$ python -q
>>> import numpy as np
>>> from numpy import linalg as LA
>>> np.set_printoptions(suppress=True, linewidth=200)
>>> J = np.loadtxt("arr.csv", delimiter=",")
>>> J
array([[-2.,  0.,  3., -2.,  0.,  2.],
       [-1., -1.,  0., -1.,  2.,  3.],
       [-1.,  0.,  3.,  2.,  1., -2.],
       [ 1., -1., -1.,  1.,  0.,  2.],
       [ 0.,  0.,  3.,  2.,  3., -3.],
       [-3., -3., -1.,  2., -2.,  2.]])
>>> th = np.radians(15)
>>> Rm = np.eye(6)
>>> Rm[2, 2] = Rm[0, 0] = np.cos(th)
>>> Rm[2, 0], Rm[0, 2] = -np.sin(th), np.sin(th)
>>> Rm.round(2)
array([[ 0.97,  0.  ,  0.26,  0.  ,  0.  ,  0.  ],
       [ 0.  ,  1.  ,  0.  ,  0.  ,  0.  ,  0.  ],
       [-0.26,  0.  ,  0.97,  0.  ,  0.  ,  0.  ],
       [ 0.  ,  0.  ,  0.  ,  1.  ,  0.  ,  0.  ],
       [ 0.  ,  0.  ,  0.  ,  0.  ,  1.  ,  0.  ],
       [ 0.  ,  0.  ,  0.  ,  0.  ,  0.  ,  1.  ]])
>>> Y = J @ Rm.T
>>> print(np.allclose(J @ J.T, Y @ Y.T))
True
>>> print(round(float(LA.det(Rm)), 2), round(np.trace(Rm), 2))
1.0 5.93
>>> arr = np.loadtxt("block16.csv", delimiter=",")
>>> arr
array([[ 0.01,  0.09,  0.11],
       [-0.09, -0.81, -0.99],
       [ 0.04,  0.36,  0.44],
       [ 0.02,  0.18,  0.22],
       [-0.04, -0.36, -0.44],
       [ 0.05,  0.45,  0.55]])
>>> LA.matrix_rank(arr, rtol=0.1)
np.int64(1)
>>> np.argsort(-LA.norm(arr, axis=0).round(6), kind="stable")[:3]
array([2, 1, 0])
>>> np.round(LA.norm(arr, 2) / LA.norm(arr), 2)
np.float64(1.0)
>>> [round(float(x), 2) for x in LA.svd(arr, compute_uv=False)[:3]]
[1.7, 0.0, 0.0]
>>> Y = np.array([[1, 2, -1], [0, 2, -2], [0, -2, 1]])
>>> np.round(np.einsum("ij,ij->i", arr, arr), 2)
array([0.02, 1.64, 0.32, 0.08, 0.32, 0.51])
>>> np.round(arr @ Y, 2)
array([[ 0.01, -0.02, -0.08],
       [-0.09,  0.18,  0.72],
       [ 0.04, -0.08, -0.32],
       [ 0.02, -0.04, -0.16],
       [-0.04,  0.08,  0.32],
       [ 0.05, -0.1 , -0.4 ]])
>>> np.round(np.einsum("ij->j", arr), 2)
array([-0.01, -0.09, -0.11])
>>> np.round(np.einsum("ik,kj->ji", arr, Y), 2)
array([[ 0.01, -0.09,  0.04,  0.02, -0.04,  0.05],
       [-0.02,  0.18, -0.08, -0.04,  0.08, -0.1 ],
       [-0.08,  0.72, -0.32, -0.16,  0.32, -0.4 ]])
>>> np.vstack([arr, Y.T]).shape
(9, 3)
>>> LA.matrix_rank(arr @ Y)
np.int64(1)
>>> LA.matrix_rank(np.vstack([arr, Y.T]))
np.int64(3)
>>> print(LA.lstsq(arr[:-1].T, arr[-1])[2])
1
>>> np.round(arr @ LA.pinv(arr) @ arr, 2)
array([[ 0.01,  0.09,  0.11],
       [-0.09, -0.81, -0.99],
       [ 0.04,  0.36,  0.44],
       [ 0.02,  0.18,  0.22],
       [-0.04, -0.36, -0.44],
       [ 0.05,  0.45,  0.55]])
>>> left, sv, vt = LA.svd(arr)
>>> np.argmax(sv[:-1] / (sv[1:] + 1e-6)) + 1
np.int64(1)
>>> print(sv.round(2) + 0)
[1.7 0.  0. ]
>>> Y = left[:, :1] @ np.diag(sv[:1]) @ vt[:1]
>>> round(float(np.abs(arr - Y).max()), 2)
0.0
>>> LA.matrix_rank(arr, rtol=0.05)
np.int64(1)
>>> print(round(LA.norm(arr - Y) / LA.norm(arr), 2))
0.0
>>> LA.matrix_rank(Y)
np.int64(1)
